% python3 -q
>>> import numpy as np
>>> import numpy.linalg as la
>>> np.set_printoptions(precision=2, suppress=True, linewidth=200, sign=" ")
>>> def tidy(a):
...     return np.round(a, 2) + 0
... 
>>> F = np.load("dump.npy")
>>> F
array([[ 2.09,  1.32,  1.07,  1.67, -0.05, -0.19, -1.57, -1.66],
       [-1.11, -0.43,  0.18, -1.33, -0.62, -0.57, -2.75, -0.16],
       [-1.7 ,  0.52,  1.53,  0.62,  0.54, -1.12,  1.47, -2.56],
       [-1.24,  0.28,  0.07,  1.79, -0.25,  2.31, -1.73, -0.44],
       [ 0.3 ,  0.99, -2.43,  0.54, -1.53, -0.5 , -0.47, -1.87],
       [ 1.45, -0.85,  0.35, -0.27, -2.5 ,  1.71,  0.91, -1.86],
       [ 1.61, -1.21, -0.59, -1.16,  2.63,  0.68,  0.36, -1.34]])
>>> blk = np.stack([F, -1 * F, F[::-1]])
>>> tidy(la.norm(blk, axis=(1, 2)))
array([ 10.07,  10.07,  10.07])
>>> U, sv, vt = la.svd(F, full_matrices=False)
>>> U.shape, sv.shape, vt.shape
((7, 7), (7,), (7, 8))
>>> tidy(U.T @ U)
array([[ 1.,  0.,  0.,  0.,  0.,  0.,  0.],
       [ 0.,  1.,  0.,  0.,  0.,  0.,  0.],
       [ 0.,  0.,  1.,  0.,  0.,  0.,  0.],
       [ 0.,  0.,  0.,  1.,  0.,  0.,  0.],
       [ 0.,  0.,  0.,  0.,  1.,  0.,  0.],
       [ 0.,  0.,  0.,  0.,  0.,  1.,  0.],
       [ 0.,  0.,  0.,  0.,  0.,  0.,  1.]])
>>> tidy(sv / sv[0])
array([ 1.  ,  0.9 ,  0.81,  0.73,  0.66,  0.59,  0.53])
>>> (sv > 1e-8).sum()
np.int64(7)
>>> tidy(np.sqrt((sv ** 2).sum())), tidy(la.norm(F))
(np.float64(10.07), np.float64(10.07))
>>> tidy(la.norm(F[0], 1)), tidy(la.norm(F[0], np.inf))
(np.float64(9.62), np.float64(2.09))
>>> tidy(F[0] @ F[4])
np.float64(4.25)
>>> tidy(la.norm(F, "nuc"))
np.float64(26.08)
>>> la.norm(F, axis=1).argmax()
np.int64(5)
>>> tidy(la.norm(F, axis=1))
array([ 3.91,  3.39,  4.02,  3.66,  3.68,  4.06,  3.88])
>>> tidy(la.norm(F) ** 2 / la.norm(F, 2) ** 2)
np.float64(4.06)
>>> rng = np.random.default_rng(804909)
>>> A = rng.normal(size=(11, 5))
>>> A = 3 * A / la.norm(A, axis=1, keepdims=True)
>>> tidy(A)
array([[-0.9 ,  0.79,  1.15,  1.03,  2.27],
       [ 0.54, -0.56, -0.85, -2.68, -0.68],
       [ 0.11,  1.88, -2.22, -0.16,  0.68],
       [ 2.24,  1.54, -0.64,  0.96, -0.53],
       [ 1.21, -0.41,  0.71,  0.21,  2.61],
       [ 1.46, -0.48,  1.02,  1.84,  1.48],
       [ 0.29, -0.85,  0.92, -2.47,  1.12],
       [-0.39,  0.32,  0.27, -2.83, -0.8 ],
       [-0.29, -1.22, -0.59, -1.33, -2.3 ],
       [-0.8 , -0.96, -1.1 , -2.23, -1.12],
       [-0.16,  0.62,  1.36, -2.59, -0.12]])
>>> vec = np.array([-1, -1, -1, 1, 1])
>>> y = A @ vec
>>> tidy(la.pinv(A) @ A)
array([[ 1.,  0.,  0.,  0.,  0.],
       [ 0.,  1.,  0.,  0.,  0.],
       [ 0.,  0.,  1.,  0.,  0.],
       [ 0.,  0.,  0.,  1.,  0.],
       [ 0.,  0.,  0.,  0.,  1.]])
>>> tidy(y)
array([ 2.26, -2.5 ,  0.76, -2.71,  1.31,  1.32, -1.71, -3.83, -1.53, -0.49, -4.53])
>>> tidy(la.solve(A.T @ A, A.T @ y))
array([-1., -1., -1.,  1.,  1.])
>>> tidy(la.lstsq(A, y)[0])
array([-1., -1., -1.,  1.,  1.])
>>> y = y + 0.1 * rng.normal(size=11)
>>> tidy(y)
array([ 2.26, -2.26,  0.81, -2.72,  1.31,  1.33, -1.75, -3.88, -1.45, -0.64, -4.47])
>>> beta, *_ = la.lstsq(A, y)
>>> beta.round()
array([-1., -1., -1.,  1.,  1.])
>>> tidy(beta)
array([-0.97, -1.  , -1.01,  0.99,  1.  ])
>>> idx = A[:, 0] > np.median(A[:, 0])
>>> f = A[idx].mean(axis=0) - A[~idx].mean(axis=0)
>>> idx.astype(int)
array([ 0,  1,  0,  1,  1,  1,  1,  0,  0,  0,  0])
>>> vec = np.array([3, 0, -2, -3, -2, 1, -2, -1])
>>> h = np.maximum(F @ vec, 0)
>>> F * (h > 1e-9)[:, None]
array([[ 2.09,  1.32,  1.07,  1.67, -0.05, -0.19, -1.57, -1.66],
       [-1.11, -0.43,  0.18, -1.33, -0.62, -0.57, -2.75, -0.16],
       [-0.  ,  0.  ,  0.  ,  0.  ,  0.  , -0.  ,  0.  , -0.  ],
       [-0.  ,  0.  ,  0.  ,  0.  , -0.  ,  0.  , -0.  , -0.  ],
       [ 0.3 ,  0.99, -2.43,  0.54, -1.53, -0.5 , -0.47, -1.87],
       [ 1.45, -0.85,  0.35, -0.27, -2.5 ,  1.71,  0.91, -1.86],
       [ 1.61, -1.21, -0.59, -1.16,  2.63,  0.68,  0.36, -1.34]])
>>> tidy(F.T @ h)
array([ 28.66,  -4.6 , -17.16,  -6.73, -32.33,  13.67, -16.52, -53.46])
>>> tidy(np.tanh(F @ vec))
array([ 1.  ,  1.  , -1.  , -0.99,  1.  ,  1.  ,  1.  ])
>>> Z = A[[8, 6]].astype(float)
>>> for _ in range(6):
...     idx = la.norm(A[:, None] - Z, axis=-1).argmin(axis=1)
...     Z = np.array([A[idx == j].mean(axis=0) for j in range(2)])
... 
>>> idx
array([ 1,  0,  0,  0,  1,  1,  0,  0,  0,  0,  0])
>>> np.abs(Z[1] - Z[0]).argmax()
np.int64(3)
>>> tidy(Z)
array([[ 0.19,  0.1 , -0.36, -1.67, -0.47],
       [ 0.59, -0.03,  0.96,  1.03,  2.12]])
>>> Xs = (A - A.mean(axis=0)) / A.std(axis=0)
>>> tidy(Xs.std(axis=0))
array([ 1.,  1.,  1.,  1.,  1.])
>>> np.argwhere(np.abs(Xs) > 2)
array([[ 2,  2],
       [ 3,  0]])
>>> beta = la.lstsq(np.delete(Xs, 3, axis=1), Xs[:, 3])[0]
>>> np.abs(beta).argmax()
np.int64(3)
>>> tidy(beta)
array([ 0.37,  0.16, -0.12,  0.49])
>>> K = np.load("arr.npy")
>>> K
array([[ 0,  1,  0,  0,  0,  0],
       [ 0,  0,  0,  2,  0,  0],
       [ 0,  0,  0,  0,  0,  0],
       [ 1,  0,  0,  0,  0,  0],
       [ 0,  0,  0,  0,  2,  0],
       [ 0,  0,  0,  0,  0,  0]])
>>> t = np.radians(135)
>>> R = np.eye(6)
>>> R[3, 3] = R[4, 4] = np.cos(t)
>>> R[3, 4], R[4, 3] = -np.sin(t), np.sin(t)
>>> tidy(R)
array([[ 1.  ,  0.  ,  0.  ,  0.  ,  0.  ,  0.  ],
       [ 0.  ,  1.  ,  0.  ,  0.  ,  0.  ,  0.  ],
       [ 0.  ,  0.  ,  1.  ,  0.  ,  0.  ,  0.  ],
       [ 0.  ,  0.  ,  0.  , -0.71, -0.71,  0.  ],
       [ 0.  ,  0.  ,  0.  ,  0.71, -0.71,  0.  ],
       [ 0.  ,  0.  ,  0.  ,  0.  ,  0.  ,  1.  ]])
>>> M2 = K @ R.T
>>> tidy(la.det(R)), tidy(np.trace(R))
(np.float64(1.0), np.float64(2.59))
>>> tidy(la.svd(K, compute_uv=False)), tidy(la.svd(M2, compute_uv=False))
(array([ 2.,  2.,  1.,  1.,  0.,  0.]), array([ 2.,  2.,  1.,  1.,  0.,  0.]))
>>> tidy(M2)
array([[ 0.  ,  1.  ,  0.  ,  0.  ,  0.  ,  0.  ],
       [ 0.  ,  0.  ,  0.  , -1.41,  1.41,  0.  ],
       [ 0.  ,  0.  ,  0.  ,  0.  ,  0.  ,  0.  ],
       [ 1.  ,  0.  ,  0.  ,  0.  ,  0.  ,  0.  ],
       [ 0.  ,  0.  ,  0.  , -1.41, -1.41,  0.  ],
       [ 0.  ,  0.  ,  0.  ,  0.  ,  0.  ,  0.  ]])
>>> tidy(np.abs(M2 - K).max(axis=0))
array([ 0.  ,  0.  ,  0.  ,  3.41,  3.41,  0.  ])
>>> X = np.load("case1.npy")
>>> tidy(X)
array([[ 0.07, -0.05, -0.38,  0.16,  0.71,  0.05, -0.27,  0.49],
       [-0.05,  1.  , -0.02,  0.01,  0.04,  0.  , -0.02,  0.03],
       [-0.38, -0.02,  0.84,  0.07,  0.29,  0.02, -0.11,  0.2 ],
       [ 0.16,  0.01,  0.07,  0.97, -0.12, -0.01,  0.05, -0.09],
       [ 0.71,  0.04,  0.29, -0.12,  0.46, -0.04,  0.21, -0.38],
       [ 0.05,  0.  ,  0.02, -0.01, -0.04,  1.  ,  0.02, -0.03],
       [-0.27, -0.02, -0.11,  0.05,  0.21,  0.02,  0.92,  0.14],
       [ 0.49,  0.03,  0.2 , -0.09, -0.38, -0.03,  0.14,  0.74]])
>>> vec = np.array([4, 1, 3, 3, 3, 4, 7, 0])
>>> tidy(la.norm(vec)), tidy(la.norm(X @ vec))
(np.float64(10.44), np.float64(10.44))
>>> [p for p in range(1, 25) if np.allclose(la.matrix_power(X, p), np.eye(8))]
[2, 4, 6, 8, 10, 12, 14, 16, 18, 20, 22, 24]
>>> tidy(np.sort(np.abs(np.degrees(np.angle(la.eigvals(X))))))
array([   0.,    0.,    0.,    0.,    0.,    0.,    0.,  180.])
>>> C2 = X.T @ X
>>> tidy(np.diag(C2))
array([ 1.,  1.,  1.,  1.,  1.,  1.,  1.,  1.])
>>> (X @ X.T).shape
(8, 8)
>>> la.matrix_rank(C2)
np.int64(8)
>>> tidy(C2)
array([[ 1.,  0.,  0.,  0.,  0.,  0.,  0.,  0.],
       [ 0.,  1.,  0.,  0.,  0.,  0.,  0.,  0.],
       [ 0.,  0.,  1.,  0.,  0.,  0.,  0.,  0.],
       [ 0.,  0.,  0.,  1.,  0.,  0.,  0.,  0.],
       [ 0.,  0.,  0.,  0.,  1.,  0.,  0.,  0.],
       [ 0.,  0.,  0.,  0.,  0.,  1.,  0.,  0.],
       [ 0.,  0.,  0.,  0.,  0.,  0.,  1.,  0.],
       [ 0.,  0.,  0.,  0.,  0.,  0.,  0.,  1.]])
>>> U, sv, vt = la.svd(X, full_matrices=False)
>>> (sv > 1e-8).sum()
np.int64(8)
>>> tidy(vt @ vt.T)
array([[ 1.,  0.,  0.,  0.,  0.,  0.,  0.,  0.],
       [ 0.,  1.,  0.,  0.,  0.,  0.,  0.,  0.],
       [ 0.,  0.,  1.,  0.,  0.,  0.,  0.,  0.],
       [ 0.,  0.,  0.,  1.,  0.,  0.,  0.,  0.],
       [ 0.,  0.,  0.,  0.,  1.,  0.,  0.,  0.],
       [ 0.,  0.,  0.,  0.,  0.,  1.,  0.,  0.],
       [ 0.,  0.,  0.,  0.,  0.,  0.,  1.,  0.],
       [ 0.,  0.,  0.,  0.,  0.,  0.,  0.,  1.]])
>>> tidy(np.sqrt((sv ** 2).sum())), tidy(la.norm(X))
(np.float64(2.83), np.float64(2.83))
>>> U.shape, sv.shape, vt.shape
((8, 8), (8,), (8, 8))
>>> tidy(sv)
array([ 1.,  1.,  1.,  1.,  1.,  1.,  1.,  1.])
>>> tidy(U.T @ X @ vt.T)
array([[ 1.,  0.,  0.,  0.,  0.,  0.,  0.,  0.],
       [ 0.,  1.,  0.,  0.,  0.,  0.,  0.,  0.],
       [ 0.,  0.,  1.,  0.,  0.,  0.,  0.,  0.],
       [ 0.,  0.,  0.,  1.,  0.,  0.,  0.,  0.],
       [ 0.,  0.,  0.,  0.,  1.,  0.,  0.,  0.],
       [ 0.,  0.,  0.,  0.,  0.,  1.,  0.,  0.],
       [ 0.,  0.,  0.,  0.,  0.,  0.,  1.,  0.],
       [ 0.,  0.,  0.,  0.,  0.,  0.,  0.,  1.]])
>>> E = np.array([[0, 2, 0], [-2, 0, 2], [0, -2, 0]])
>>> E
array([[ 0,  2,  0],
       [-2,  0,  2],
       [ 0, -2,  0]])
>>> M2 = E / np.sqrt((E ** 2).mean(axis=1, keepdims=True))
>>> la.matrix_rank(E - E.mean(axis=1, keepdims=True))
np.int64(2)
>>> tidy(E - E.mean(axis=1, keepdims=True))
array([[-0.67,  1.33, -0.67],
       [-2.  ,  0.  ,  2.  ],
       [ 0.67, -1.33,  0.67]])
>>> tidy(M2[2])
array([ 0.  , -1.73,  0.  ])
>>> tidy(la.norm(M2, axis=1))
array([ 1.73,  1.73,  1.73])
>>> sv = 20 * 0.7 ** np.arange(3)
>>> q, _ = la.qr(np.array([[0.4, -0.3, 0.0], [-0.7, -0.5, -0.4], [-0.1, -0.1, -0.2]]))
>>> feats = rng.normal(size=(18, 3)) * sv @ q
>>> tidy(feats)
array([[-19.17,  -6.14, -17.34],
       [ -0.45, -42.27,  -0.22],
       [ 12.12, -24.67,  -1.21],
       [  1.56,  -9.49,  21.03],
       [ -9.27, -11.13,   0.16],
       [-11.57,  19.24,  -6.53],
       [-15.13, -30.09, -10.82],
       [ 26.98,  27.37,  16.71],
       [  4.44, -15.34,   1.7 ],
       [ 18.28,  -7.27,  -3.4 ],
       [ -1.98, -19.61,  -2.29],
       [-25.4 , -11.36,  -3.77],
       [ 10.65,  -6.28,  -1.73],
       [ 17.69,  17.82,   1.75],
       [  3.  ,  30.23,   9.82],
       [ -3.78,  -2.09,   0.17],
       [-16.73, -17.49, -12.53],
       [-25.77,  -0.98,   1.38]])
>>> d = la.norm(feats[:, None] - feats[None], axis=-1)
>>> d[3].round(6).argsort(kind="stable")[:4]
array([  3,   8,  15,   4])
>>> def softmax(z):
...     e = np.exp(z - z.max(axis=-1, keepdims=True))
...     return e / e.sum(axis=-1, keepdims=True)
... 
>>> tidy(softmax(feats[14] + 2))
array([ 0.,  1.,  0.])
>>> S = feats @ feats.T / np.sqrt(3)
>>> softmax(S).round(6).argmax(axis=1)
array([  0,   1,   1,   3,   1,   5,   1,   7,   1,   2,   1,  11,   2,   7,   7,  11,   6,  17])
>>> tidy(softmax(S)[14] @ feats)
array([ 26.98,  27.37,  16.71])
>>> M2 = np.c_[feats[:, :2] @ np.array([[-3, -6], [-5, -1]]), np.array([2, 1, 2, 1, 0, 0, 0, 1, 0, 0, 0, 2, 2, 2, 0, 1, 1, 1])]
>>> tidy(M2)
array([[  88.22,  121.16,    2.  ],
       [ 212.67,   44.94,    1.  ],
       [  87.  ,  -48.07,    2.  ],
       [  42.76,    0.12,    1.  ],
       [  83.44,   66.72,    0.  ],
       [ -61.5 ,   50.19,    0.  ],
       [ 195.86,  120.89,    0.  ],
       [-217.8 , -189.28,    1.  ],
       [  63.38,  -11.31,    0.  ],
       [ -18.52, -102.43,    0.  ],
       [ 104.  ,   31.49,    0.  ],
       [ 133.01,  163.78,    2.  ],
       [  -0.55,  -57.6 ,    2.  ],
       [-142.16, -123.98,    2.  ],
       [-160.13,  -48.22,    0.  ],
       [  21.78,   24.77,    1.  ],
       [ 137.65,  117.86,    1.  ],
       [  82.21,  155.62,    1.  ]])
>>> tidy(la.lstsq(feats, M2[:, 0])[0])
array([-3., -5.,  0.])
>>> tidy(la.norm(la.qr(feats)[0].T @ M2, axis=0) ** 2 / ((M2 ** 2).sum(axis=0) + 1e-12))
array([ 1.  ,  1.  ,  0.06])
>>> la.matrix_rank(np.c_[feats, M2])
np.int64(4)
>>> Xs = (feats - feats.mean(axis=0)) / feats.std(axis=0)
>>> np.argwhere(np.abs(Xs) > 2)
array([[ 3,  2]])
>>> beta = la.lstsq(np.delete(Xs, 2, axis=1), Xs[:, 2])[0]
>>> tidy(beta)
array([ 0.45,  0.26])
>>> tidy(1 - np.var(Xs[:, 2] - np.delete(Xs, 2, axis=1) @ beta))
np.float64(0.34)
>>> mat = np.loadtxt("run8.csv", delimiter=",")
>>> tidy(mat)
array([[ 6.39,  0.43,  1.01,  3.05, -0.25, -3.23, -6.17],
       [ 0.92,  3.72,  3.26, -3.49,  0.54,  4.66,  6.37],
       [ 6.95,  0.96,  1.51,  2.78, -0.19, -2.82, -5.73],
       [-1.17,  2.87,  2.32, -3.73,  0.51,  4.72,  6.97],
       [ 1.63, -2.65, -2.09,  3.75, -0.5 , -4.69, -7.05],
       [-7.83, -2.06, -2.53, -2.09,  0.07,  1.81,  4.52],
       [-0.55, -3.58, -3.1 ,  3.55, -0.54, -4.69, -6.51],
       [-5.95, -0.05, -0.64, -3.22,  0.29,  3.5 ,  6.44],
       [-7.12, -1.15, -1.69, -2.68,  0.17,  2.66,  5.55],
       [-7.77, -1.98, -2.46, -2.15,  0.08,  1.9 ,  4.63],
       [ 7.18,  1.21,  1.75,  2.64, -0.17, -2.61, -5.49],
       [-8.26, -3.22, -3.56, -1.08, -0.1 ,  0.45,  2.7 ],
       [ 8.11,  3.91,  4.14,  0.26,  0.21,  0.61, -1.16],
       [ 2.76,  4.29,  3.92, -3.09,  0.54,  4.35,  5.47],
       [-6.11, -4.73, -4.63,  1.72, -0.44, -2.95, -2.65],
       [-3.37,  1.73,  1.13, -3.71,  0.44,  4.44,  7.13],
       [ 2.99,  4.35,  3.99, -3.03,  0.54,  4.29,  5.33],
       [-8.19, -2.85, -3.25, -1.44, -0.04,  0.92,  3.35],
       [-7.5 , -4.43, -4.52,  0.63, -0.33, -1.7 , -0.53],
       [-4.6 ,  0.95,  0.35, -3.55,  0.38,  4.09,  6.95],
       [ 4.83, -0.79, -0.19,  3.51, -0.37, -4.01, -6.89]])
>>> U, sv, vt = la.svd(mat)
>>> np.argmax(sv[:-1] / (sv[1:] + 1e-6)) + 1
np.int64(2)
>>> tidy(sv)
array([ 36.53,  27.67,   0.  ,   0.  ,   0.  ,   0.  ,   0.  ])
>>> M2 = U[:, :2] @ np.diag(sv[:2]) @ vt[:2]
>>> la.matrix_rank(M2)
np.int64(2)
>>> la.matrix_rank(mat, rtol=0.05)
np.int64(2)
>>> tidy(M2)
array([[ 6.39,  0.43,  1.01,  3.05, -0.25, -3.23, -6.17],
       [ 0.92,  3.72,  3.26, -3.49,  0.54,  4.66,  6.37],
       [ 6.95,  0.96,  1.51,  2.78, -0.19, -2.82, -5.73],
       [-1.17,  2.87,  2.32, -3.73,  0.51,  4.72,  6.97],
       [ 1.63, -2.65, -2.09,  3.75, -0.5 , -4.69, -7.05],
       [-7.83, -2.06, -2.53, -2.09,  0.07,  1.81,  4.52],
       [-0.55, -3.58, -3.1 ,  3.55, -0.54, -4.69, -6.51],
       [-5.95, -0.05, -0.64, -3.22,  0.29,  3.5 ,  6.44],
       [-7.12, -1.15, -1.69, -2.68,  0.17,  2.66,  5.55],
       [-7.77, -1.98, -2.46, -2.15,  0.08,  1.9 ,  4.63],
       [ 7.18,  1.21,  1.75,  2.64, -0.17, -2.61, -5.49],
       [-8.26, -3.22, -3.56, -1.08, -0.1 ,  0.45,  2.7 ],
       [ 8.11,  3.91,  4.14,  0.26,  0.21,  0.61, -1.16],
       [ 2.76,  4.29,  3.92, -3.09,  0.54,  4.35,  5.47],
       [-6.11, -4.73, -4.63,  1.72, -0.44, -2.95, -2.65],
       [-3.37,  1.73,  1.13, -3.71,  0.44,  4.44,  7.13],
       [ 2.99,  4.35,  3.99, -3.03,  0.54,  4.29,  5.33],
       [-8.19, -2.85, -3.25, -1.44, -0.04,  0.92,  3.35],
       [-7.5 , -4.43, -4.52,  0.63, -0.33, -1.7 , -0.53],
       [-4.6 ,  0.95,  0.35, -3.55,  0.38,  4.09,  6.95],
       [ 4.83, -0.79, -0.19,  3.51, -0.37, -4.01, -6.89]])
>>> tidy(la.norm(mat - M2, 2)), tidy(sv[2])
(np.float64(0.0), np.float64(0.0))
